>>> import numpy as np
>>> from numpy import linalg as LA
>>> np.set_printoptions(precision=3, suppress=True, linewidth=100)
>>> tidy = lambda a: np.round(a, 3) + 0
>>> W0 = np.array([[1.0, 0.0, 0.0, 0.0, 0.0],
...     [0.0, 1.0, 7.0, 2.0, 8.0],
...     [0.0, 2.0, 4.0, 3.0, 2.0],
...     [0.0, 0.0, 9.0, 5.0, 2.0],
...     [0.0, 2.0, 9.0, 1.0, 7.0]])
>>> rng = np.random.default_rng(1871)
>>> lab = rng.permutation(5)
>>> lab
array([2, 3, 0, 1, 4])
>>> M2 = W0[lab][:, lab]
>>> np.trace(M2)
np.float64(18.0)
>>> tidy(LA.det(M2)), tidy(LA.det(W0[lab]))
(np.float64(347.0), np.float64(347.0))
>>> M2
array([[4., 3., 0., 2., 2.],
       [9., 5., 0., 0., 2.],
       [0., 0., 1., 0., 0.],
       [7., 2., 0., 1., 8.],
       [9., 1., 0., 2., 7.]])
>>> K = np.array([[-2.0, -3.0, 0.0, 1.0],
...     [1.0, -2.0, 2.0, -1.0],
...     [1.0, 1.0, -1.0, -1.0],
...     [3.0, -1.0, 4.0, -4.0]])
>>> x0 = np.array([-1, 0, 2, -1])
>>> y = K @ x0
>>> print(y)
[ 1.  4. -2.  9.]
>>> print(tidy(LA.solve(K, -1 * y)))
[ 1.  0. -2.  1.]
>>> tidy(LA.solve(K, y))
array([-1.,  0.,  2., -1.])
>>> x0 = np.array([-2, 1, 2, 2])
>>> y = K @ x0
>>> coef, lr = np.zeros(4), 1 / LA.norm(K, 2) ** 2
>>> for i in range(30):
...     coef -= lr * K.T @ (K @ coef - y)
...     if i % 10 == 0: print(i, round(LA.norm(K @ coef - y), 3))
... 
0 4.127
10 2.694
20 2.148
>>> tidy(coef)
array([-1.199,  0.139,  0.744,  1.597])
>>> arr = np.load("a.npy")
>>> arr
array([[ 3.879,  2.006, -2.011],
       [ 0.223,  0.167, -0.108],
       [-1.611, -0.732,  0.734],
       [ 2.207,  1.083, -1.113],
       [-1.111, -0.532,  0.533],
       [ 0.182,  0.084, -0.062],
       [-1.441, -0.638,  0.803],
       [ 2.048,  0.992, -1.035],
       [-1.226, -0.636,  0.605],
       [-2.547, -1.206,  1.29 ],
       [ 0.526,  0.253, -0.219],
       [ 3.068,  1.528, -1.461],
       [ 1.114,  0.567, -0.67 ],
       [-0.038, -0.052,  0.088],
       [-0.941, -0.568,  0.444],
       [-1.108, -0.547,  0.574],
       [ 0.248,  0.045, -0.189],
       [ 1.976,  0.978, -1.016],
       [ 0.638,  0.368, -0.427],
       [-1.115, -0.559,  0.544],
       [-3.19 , -1.555,  1.595]])
>>> def softmax(z):
...     e = np.exp(z - z.max(axis=-1, keepdims=True))
...     return e / e.sum(axis=-1, keepdims=True)
... 
>>> print(tidy(softmax(10 * K[3])))
[0. 0. 1. 0.]
>>> att = K @ K.T / np.sqrt(4)
>>> print(softmax(att).round(6).argmax(axis=1))
[0 3 2 3]
>>> print(tidy(softmax(att + np.triu(np.full(att.shape, -np.inf), 1))))
[[1.    0.    0.    0.   ]
 [0.029 0.971 0.    0.   ]
 [0.006 0.047 0.946 0.   ]
 [0.    0.    0.    1.   ]]
>>> tidy(softmax(att))
array([[0.996, 0.004, 0.   , 0.   ],
       [0.001, 0.029, 0.   , 0.97 ],
       [0.005, 0.035, 0.702, 0.258],
       [0.   , 0.   , 0.   , 1.   ]])
